In [1]: import numpy as np

In [2]: np.set_printoptions(precision=2, suppress=True, linewidth=160, floatmode="fixed")

In [3]: tidy = lambda a: np.round(a, 2) + 0

In [4]: data = np.array([[-6, -9, -9, -10, -15, -15],
   ...:     [3, 3, 9, 5, 5, 15],
   ...:     [-6, -9, 0, -10, -15, 0],
   ...:     [-6, -9, -9, -4, -6, -6],
   ...:     [3, 3, 9, 2, 2, 6],
   ...:     [-6, -9, 0, -4, -6, 0]])

In [5]: data
Out[5]: 
array([[ -6,  -9,  -9, -10, -15, -15],
       [  3,   3,   9,   5,   5,  15],
       [ -6,  -9,   0, -10, -15,   0],
       [ -6,  -9,  -9,  -4,  -6,  -6],
       [  3,   3,   9,   2,   2,   6],
       [ -6,  -9,   0,  -4,  -6,   0]])

In [6]: rng = np.random.default_rng(166)

In [7]: Y = data + rng.integers(-2, 3, (6, 5)) @ rng.integers(-2, 3, (5, 6))

In [8]: Y
Out[8]: 
array([[-15, -11,  -8, -10, -16, -12],
       [ -3,   2,  14,   2,   4,  11],
       [-12,  -6,   3,  -9, -15,  -2],
       [-13,   1, -14,   0,  -8,  -9],
       [  3,  -4,  18,   1,   6,   8],
       [ -7,  -8,   3,  -7,  -8,  -4]])

In [9]: tidy(np.linalg.svd(Y - data, compute_uv=False))
Out[9]: array([18.01, 14.73,  8.36,  4.97,  1.06,  0.00])

In [10]: np.abs(Y - data).sum(axis=1)
Out[10]: array([16, 20, 15, 31, 23, 14])

In [11]: print(Y - data)
[[-9 -2  1  0 -1  3]
 [-6 -1  5 -3 -1 -4]
 [-6  3  3  1  0 -2]
 [-7 10 -5  4 -2 -3]
 [ 0 -7  9 -1  4  2]
 [-1  1  3 -3 -2 -4]]

In [12]: (data - data.T) / 2
Out[12]: 
array([[  0.00,  -6.00,  -1.50,  -2.00,  -9.00,  -4.50],
       [  6.00,   0.00,   9.00,   7.00,   1.00,  12.00],
       [  1.50,  -9.00,   0.00,  -0.50, -12.00,   0.00],
       [  2.00,  -7.00,   0.50,   0.00,  -4.00,  -1.00],
       [  9.00,  -1.00,  12.00,   4.00,   0.00,   6.00],
       [  4.50, -12.00,   0.00,   1.00,  -6.00,   0.00]])

In [13]: np.trace(data)
Out[13]: np.int64(-5)

In [14]: tidy(np.linalg.det(data))
Out[14]: np.float64(-6561.0)

In [15]: np.linalg.matrix_power(data, 3)
Out[15]: 
array([[  588,     0,  2205,   680,     0,  2550],
       [  441,  1470, -1764,   510,  1700, -2040],
       [ 1029,  1323,   882,  1190,  1530,  1020],
       [  408,     0,  1530,   452,     0,  1695],
       [  306,  1020, -1224,   339,  1130, -1356],
       [  714,   918,   612,   791,  1017,   678]])

In [16]: (data + data.T) / 2
Out[16]: 
array([[ -6.00,  -3.00,  -7.50,  -8.00,  -6.00, -10.50],
       [ -3.00,   3.00,   0.00,  -2.00,   4.00,   3.00],
       [ -7.50,   0.00,   0.00,  -9.50,  -3.00,   0.00],
       [ -8.00,  -2.00,  -9.50,  -4.00,  -2.00,  -5.00],
       [ -6.00,   4.00,  -3.00,  -2.00,   2.00,   0.00],
       [-10.50,   3.00,   0.00,  -5.00,   0.00,   0.00]])

In [17]: print(np.allclose(data, data.T))
False

In [18]: data @ data
Out[18]: 
array([[ 168,  288,  -72,  175,  300,  -75],
       [-168, -264,    0, -175, -275,    0],
       [  24,   72,  -72,   25,   75,  -75],
       [ 105,  180,  -45,  133,  228,  -57],
       [-105, -165,    0, -133, -209,    0],
       [  15,   45,  -45,   19,   57,  -57]])
